>>> import numpy as np
>>> from numpy import linalg as LA
>>> np.set_printoptions(precision=2, suppress=True, linewidth=160)
>>> rnd = lambda a: np.round(a, 2) + 0
>>> E = np.load("arr.npy")
>>> print(E)
[[-5 -4  0  4  2 -4 -1]
 [-4 -3  5 -4 -4  3  0]]
>>> out = E[0, 0] * E[1:] - np.outer(E[1:, 0], E[0])
>>> print(out)
[[  0  -1 -25  36  28 -31  -4]]
>>> print(np.flatnonzero(~out.round(6).any(axis=1)))
[]
>>> print(E[:, 0] / E[0, 0])
[1.  0.8]
>>> x0 = np.array([1, 1, 0, 1, 0, 2, 0])
>>> print(E @ x0)
[-13  -5]
>>> print((E * x0).sum(axis=1))
[-13  -5]
>>> print(E @ np.ones(7))
[-8. -7.]
>>> x0 @ E
Traceback (most recent call last):
  File "<python-input-14>", line 1, in <module>
    x0 @ E
    ~~~^~~
ValueError: matmul: Input operand 1 has a mismatch in its core dimension 0, with gufunc signature (n?,k),(k,m?)->(n?,m?) (size 2 is different from 7)
>>> print(E * x0)
[[-5 -4  0  4  0 -8  0]
 [-4 -3  0 -4  0  6  0]]
>>> print(E @ (2 * x0))
[-26 -10]
>>> print(np.einsum("ij,j->i", E, x0))
[-13  -5]
>>> print((E @ x0).argmax())
1
>>> out = np.array([[0, 1, 1],
...     [0, 3, 1],
...     [0, 1, 3],
...     [0, 1, 3],
...     [1, 0, 1],
...     [3, 1, 0],
...     [0, 1, 1]])
>>> print(LA.matrix_rank(np.vstack([E, out.T])))
5
>>> print(np.einsum("ij->j", E))
[-9 -7  5  0 -2 -1 -1]
>>> print(np.vstack([E, out.T]).shape)
(5, 7)
>>> print(np.einsum("ik,kj->ij", E, out))
[[-10 -18   4]
 [  5  -9  -8]]
>>> print(E @ out)
[[-10 -18   4]
 [  5  -9  -8]]
>>> C2 = E.T @ E
>>> print(LA.matrix_rank(C2))
2
>>> print(np.trace(C2), (E ** 2).sum())
169 169
>>> print((E @ E.T).shape)
(2, 2)
>>> data = np.load("w.npy")
>>> print(data)
[[2 4 3 5 3 4 2]
 [2 2 4 3 5 3 4]
 [4 2 2 4 3 5 3]
 [3 4 2 2 4 3 5]
 [5 3 4 2 2 4 3]
 [3 5 3 4 2 2 4]
 [4 3 5 3 4 2 2]]
>>> Q, r_ = LA.qr(data)
>>> print(np.allclose(r_.T @ r_, data.T @ data))
True
>>> print(rnd(abs(r_[0, 0])), rnd(LA.norm(data[:, 0])))
9.11 9.11
>>> print(data @ data)
[[74 77 72 72 77 74 83]
 [83 74 77 72 72 77 74]
 [74 83 74 77 72 72 77]
 [77 74 83 74 77 72 72]
 [72 77 74 83 74 77 72]
 [72 72 77 74 83 74 77]
 [77 72 72 77 74 83 74]]
>>> print(rnd(LA.det(data)))
3887.0
>>> print(rnd(np.abs(LA.eigvals(data)).max()))
23.0
>>> print(np.allclose(data, data.T))
False
>>> rng = np.random.default_rng(160)
>>> out = data + rng.integers(-2, 3, (7, 1)) @ rng.integers(-2, 3, (1, 7))
>>> print(out)
[[0 4 1 3 5 6 4]
 [2 2 4 3 5 3 4]
 [3 2 1 3 4 6 4]
 [3 4 2 2 4 3 5]
 [3 3 2 0 4 6 5]
 [2 5 2 3 3 3 5]
 [2 3 3 1 6 4 4]]
>>> print(out - data)
[[-2  0 -2 -2  2  2  2]
 [ 0  0  0  0  0  0  0]
 [-1  0 -1 -1  1  1  1]
 [ 0  0  0  0  0  0  0]
 [-2  0 -2 -2  2  2  2]
 [-1  0 -1 -1  1  1  1]
 [-2  0 -2 -2  2  2  2]]
>>> print(LA.matrix_rank(out - data, tol=1e-8))
1
>>> print(rnd(LA.svd(out - data, compute_uv=False)))
[9.17 0.   0.   0.   0.   0.   0.  ]
>>> feats = np.load("dump.npy")
>>> print(feats)
[[ 0  2  0  0  0  0  0  0]
 [ 0  0  0  0  0  0  0  1]
 [ 0  0 -2  0  0  0  0  0]
 [ 0  0  0  0 -1  0  0  0]
 [ 0  0  0  0  0  0  0  0]
 [ 0  0  0  0  0  1  0  0]
 [-1  0  0  0  0  0  0  0]
 [ 0  0  0  0  0  0  1  0]]
>>> # rows and columns are dependent
>>> f = np.array([2, 2])
>>> print(np.convolve(feats[4], f))
[0 0 0 0 0 0 0 0 0]
>>> Uu, sig, Vh = LA.svd(feats)
>>> print(np.argmax(sig[:-1] / (sig[1:] + 1e-6)) + 1)
7
>>> out = Uu[:, :7] @ np.diag(sig[:7]) @ Vh[:7]
>>> print(LA.matrix_rank(feats, rtol=0.05))
7
>>> print(np.abs(feats - out).max())
0.0
>>> out = np.array([[1, -2, 3, -3, 2, 0, 3],
...     [-3, 1, -2, 2, 3, -1, 1],
...     [-2, -3, -1, -3, 0, 1, 3]])
>>> arr = out.T @ out
>>> print(arr)
[[ 14   1  11  -3  -7   1  -6]
 [  1  14  -5  17  -1  -4 -14]
 [ 11  -5  14 -10   0   1   4]
 [ -3  17 -10  22   0  -5 -16]
 [ -7  -1   0   0  13  -3   9]
 [  1  -4   1  -5  -3   2   2]
 [ -6 -14   4 -16   9   2  19]]
>>> print(rnd(LA.det(arr)))
0.0
>>> print((arr + arr.T) / 2)
[[ 14.   1.  11.  -3.  -7.   1.  -6.]
 [  1.  14.  -5.  17.  -1.  -4. -14.]
 [ 11.  -5.  14. -10.   0.   1.   4.]
 [ -3.  17. -10.  22.   0.  -5. -16.]
 [ -7.  -1.   0.   0.  13.  -3.   9.]
 [  1.  -4.   1.  -5.  -3.   2.   2.]
 [ -6. -14.   4. -16.   9.   2.  19.]]
>>> print(rnd(np.abs(LA.eigvals(arr)).max()))
54.65
>>> vals, vecs = LA.eigh(arr)
>>> x0 = np.array([1, -3, -1, -1, -3, 1, 0])
>>> print(rnd(LA.eigvalsh(arr[1:, 1:])))
[ 0.    0.    0.   10.76 18.6  54.65]
>>> print(rnd(vecs * np.abs(vals) @ vecs.T))
[[ 14.   1.  11.  -3.  -7.   1.  -6.]
 [  1.  14.  -5.  17.  -1.  -4. -14.]
 [ 11.  -5.  14. -10.   0.   1.   4.]
 [ -3.  17. -10.  22.   0.  -5. -16.]
 [ -7.  -1.   0.   0.  13.  -3.   9.]
 [  1.  -4.   1.  -5.  -3.   2.   2.]
 [ -6. -14.   4. -16.   9.   2.  19.]]
>>> print(rnd(x0 @ arr @ x0 / (x0 @ x0)), rnd(vals[0]), rnd(vals[-1]))
18.23 0.0 54.65
>>> Uu, sig, Vh = LA.svd(arr)
>>> print(np.argmax(sig[:-1] / (sig[1:] + 1e-6)) + 1)
3
>>> out = Uu[:, :3] @ np.diag(sig[:3]) @ Vh[:3]
>>> print(rnd(out))
[[ 14.   1.  11.  -3.  -7.   1.  -6.]
 [  1.  14.  -5.  17.  -1.  -4. -14.]
 [ 11.  -5.  14. -10.   0.   1.   4.]
 [ -3.  17. -10.  22.   0.  -5. -16.]
 [ -7.  -1.   0.   0.  13.  -3.   9.]
 [  1.  -4.   1.  -5.  -3.   2.   2.]
 [ -6. -14.   4. -16.   9.   2.  19.]]
>>> print(LA.matrix_rank(out))
3
>>> print(rnd(np.abs(arr - out).max()))
0.0
>>> rank = LA.matrix_rank(arr)
>>> print(rank)
3
>>> null = LA.svd(arr)[2][rank:].T
>>> print(LA.matrix_rank(arr.T @ arr), LA.matrix_rank(arr @ arr.T))
3 3
>>> print([int(LA.matrix_rank(arr[:, :j + 1])) for j in range(7)])
[1, 2, 3, 3, 3, 3, 3]
>>> print(np.allclose(arr @ null, 0))
True
>>> print(LA.lstsq(arr[:-1].T, arr[-1])[2])
3
>>> print(np.abs(np.diag(LA.qr(arr)[1])) > 1e-9)
[ True  True  True False False False False]
>>> print(rnd(arr @ LA.pinv(arr) @ arr))
[[ 14.   1.  11.  -3.  -7.   1.  -6.]
 [  1.  14.  -5.  17.  -1.  -4. -14.]
 [ 11.  -5.  14. -10.   0.   1.   4.]
 [ -3.  17. -10.  22.   0.  -5. -16.]
 [ -7.  -1.   0.   0.  13.  -3.   9.]
 [  1.  -4.   1.  -5.  -3.   2.   2.]
 [ -6. -14.   4. -16.   9.   2.  19.]]
>>> out = np.array([[-2, 2], [-8, -5], [-6, 1], [1, -1], [0, -3]])
>>> C = np.array([[0, 1, 0], [0, 0, 1]])
>>> mat = out @ C
>>> print(mat)
[[ 0 -2  2]
 [ 0 -8 -5]
 [ 0 -6  1]
 [ 0  1 -1]
 [ 0  0 -3]]
>>> Uu, sig, Vh = LA.svd(mat)
>>> print(rnd(sig))
[10.77  5.38  0.  ]
>>> out = Uu[:, :2] @ np.diag(sig[:2]) @ Vh[:2]
>>> print(rnd(LA.norm(mat - out, 2)), sig[2])
0.0 0.0
>>> rank = LA.matrix_rank(mat)
>>> print(rank)
2
>>> null = LA.svd(mat)[2][rank:].T
>>> print(np.allclose(mat @ null, 0))
True
>>> out = mat + rng.integers(-2, 3, (5, 2)) @ rng.integers(-2, 3, (2, 3))
>>> print(out)
[[ -1  -3   1]
 [  2 -10  -3]
 [  2  -8   3]
 [  2  -1   1]
 [  0  -2  -3]]
>>> print(LA.matrix_rank(out - mat, tol=1e-8))
2
>>> print(rnd(LA.svd(out - mat, compute_uv=False)))
[6.14 2.3  0.  ]
>>> J = np.load("case8.npy")
>>> print(J)
[[-0.89 -0.98  0.34  0.99  0.28]
 [ 0.38  0.66 -0.76 -0.59  0.67]
 [-0.8  -0.12 -0.67  0.75  0.99]
 [ 0.28 -1.    0.98  0.99 -0.99]
 [-0.29  0.81 -0.27 -0.54  0.24]
 [-0.93 -0.94 -0.54  0.98  0.92]
 [ 0.71  0.4   0.56 -0.74 -0.94]
 [-0.46 -0.87 -0.16  0.84  0.17]
 [ 0.76  0.95  0.45 -0.95  0.06]
 [-0.1   0.97 -0.65 -0.83  0.94]
 [ 0.31 -0.89 -0.92  0.59 -0.82]
 [-0.16 -0.43  0.95  0.12 -0.99]
 [-0.38 -1.   -0.28  0.99 -0.26]
 [-0.9   1.   -0.97 -0.65  1.  ]
 [-0.03  0.54 -0.73 -0.4  -0.12]
 [-0.97  0.88 -0.8   0.43  0.99]
 [ 0.21 -0.85  0.94  0.52 -0.93]
 [ 0.07 -0.83  0.99  0.58 -0.86]
 [ 0.63  0.98 -0.45 -0.97 -0.29]
 [ 0.93 -1.    0.92  0.68 -1.  ]
 [ 0.49 -0.99  0.33  0.89 -0.93]
 [ 0.54 -0.97  0.99  0.7  -0.99]
 [-0.97 -0.86  0.68  0.98  0.97]
 [-0.31  0.18 -0.1  -0.04 -0.64]
 [ 0.92  0.52 -0.7  -0.9  -0.95]
 [-0.29  0.72 -0.35 -0.2   0.99]
 [-0.45  0.49  0.24 -0.1   0.09]
 [ 0.62 -0.99 -0.58  0.86 -0.96]
 [-0.38  0.85  0.79 -0.6  -0.21]
 [-0.4   1.   -0.97 -0.99  1.  ]
 [ 0.2   1.   -0.96 -0.98  0.83]]
>>> x0 = np.array([0, 1, 0, 2, 2])
>>> print(np.sign((J @ x0).round(6)))
[ 1.  1.  1. -1.  1.  1. -1.  1. -1.  1. -1. -1.  1.  1. -1.  1. -1. -1. -1. -1. -1. -1.  1. -1. -1.  1.  1. -1. -1.  1.  1.]
>>> print(LA.norm(J @ x0) <= LA.norm(J, 2) * LA.norm(x0) + 1e-9)
True
>>> print(rnd(J @ np.ones(5)))
[-0.26  0.36  0.15  0.26 -0.05 -0.51 -0.01 -0.48  1.27  0.33 -1.73 -0.51 -0.93 -0.52 -0.74  0.53 -0.11 -0.05 -0.1   0.53 -0.21  0.27  0.8  -0.91 -1.11  0.87
  0.27 -1.05  0.45 -0.36  0.09]
